$ python -q
>>> import numpy as np
>>> np.set_printoptions(precision=3, suppress=True, linewidth=120, floatmode="fixed")
>>> rd = lambda a: np.round(a, 3) + 0
>>> feats = np.loadtxt("a.csv", delimiter=",")
>>> feats
array([[ 0.000,  0.000,  0.000,  0.000,  0.000,  0.000,  0.000,  0.000,  0.000,  0.000],
       [ 0.060,  0.070, -0.010, -0.090,  0.030, -0.030, -0.050, -0.110, -0.130, -0.020],
       [-0.420, -0.490,  0.070,  0.630, -0.210,  0.210,  0.350,  0.770,  0.910,  0.140],
       [-0.420, -0.490,  0.070,  0.630, -0.210,  0.210,  0.350,  0.770,  0.910,  0.140],
       [-0.060, -0.070,  0.010,  0.090, -0.030,  0.030,  0.050,  0.110,  0.130,  0.020],
       [ 0.060,  0.070, -0.010, -0.090,  0.030, -0.030, -0.050, -0.110, -0.130, -0.020],
       [-0.180, -0.210,  0.030,  0.270, -0.090,  0.090,  0.150,  0.330,  0.390,  0.060]])
>>> x0 = np.array([-2, 0, 2, 0, -1, 2, 0, 1, 0, 1])
>>> a = np.maximum(feats @ x0, 0)
>>> rd(np.tanh(feats @ x0))
array([ 0.000, -0.345,  0.987,  0.987,  0.345, -0.345,  0.793])
>>> feats * (a > 1e-9)[:, None]
array([[ 0.000,  0.000,  0.000,  0.000,  0.000,  0.000,  0.000,  0.000,  0.000,  0.000],
       [ 0.000,  0.000, -0.000, -0.000,  0.000, -0.000, -0.000, -0.000, -0.000, -0.000],
       [-0.420, -0.490,  0.070,  0.630, -0.210,  0.210,  0.350,  0.770,  0.910,  0.140],
       [-0.420, -0.490,  0.070,  0.630, -0.210,  0.210,  0.350,  0.770,  0.910,  0.140],
       [-0.060, -0.070,  0.010,  0.090, -0.030,  0.030,  0.050,  0.110,  0.130,  0.020],
       [ 0.000,  0.000, -0.000, -0.000,  0.000, -0.000, -0.000, -0.000, -0.000, -0.000],
       [-0.180, -0.210,  0.030,  0.270, -0.090,  0.090,  0.150,  0.330,  0.390,  0.060]])
>>> np.maximum(feats @ x0, 0) - np.maximum(-feats @ x0, 0)
array([ 0.000, -0.360,  2.520,  2.520,  0.360, -0.360,  1.080])
>>> rd(feats.T @ a)
array([-2.333, -2.722,  0.389,  3.499, -1.166,  1.166,  1.944,  4.277,  5.054,  0.778])
>>> U, s, Vt = np.linalg.svd(feats)
>>> rd(s)
array([2.355, 0.000, 0.000, 0.000, 0.000, 0.000, 0.000])
>>> np.argmax(s[:-1] / (s[1:] + 1e-6)) + 1
np.int64(1)
>>> B = U[:, :1] @ np.diag(s[:1]) @ Vt[:1]
>>> np.linalg.matrix_rank(B)
np.int64(1)
>>> rd(B)
array([[ 0.000,  0.000,  0.000,  0.000,  0.000,  0.000,  0.000,  0.000,  0.000,  0.000],
       [ 0.060,  0.070, -0.010, -0.090,  0.030, -0.030, -0.050, -0.110, -0.130, -0.020],
       [-0.420, -0.490,  0.070,  0.630, -0.210,  0.210,  0.350,  0.770,  0.910,  0.140],
       [-0.420, -0.490,  0.070,  0.630, -0.210,  0.210,  0.350,  0.770,  0.910,  0.140],
       [-0.060, -0.070,  0.010,  0.090, -0.030,  0.030,  0.050,  0.110,  0.130,  0.020],
       [ 0.060,  0.070, -0.010, -0.090,  0.030, -0.030, -0.050, -0.110, -0.130, -0.020],
       [-0.180, -0.210,  0.030,  0.270, -0.090,  0.090,  0.150,  0.330,  0.390,  0.060]])
>>> rd(np.abs(feats - B).max())
np.float64(0.0)
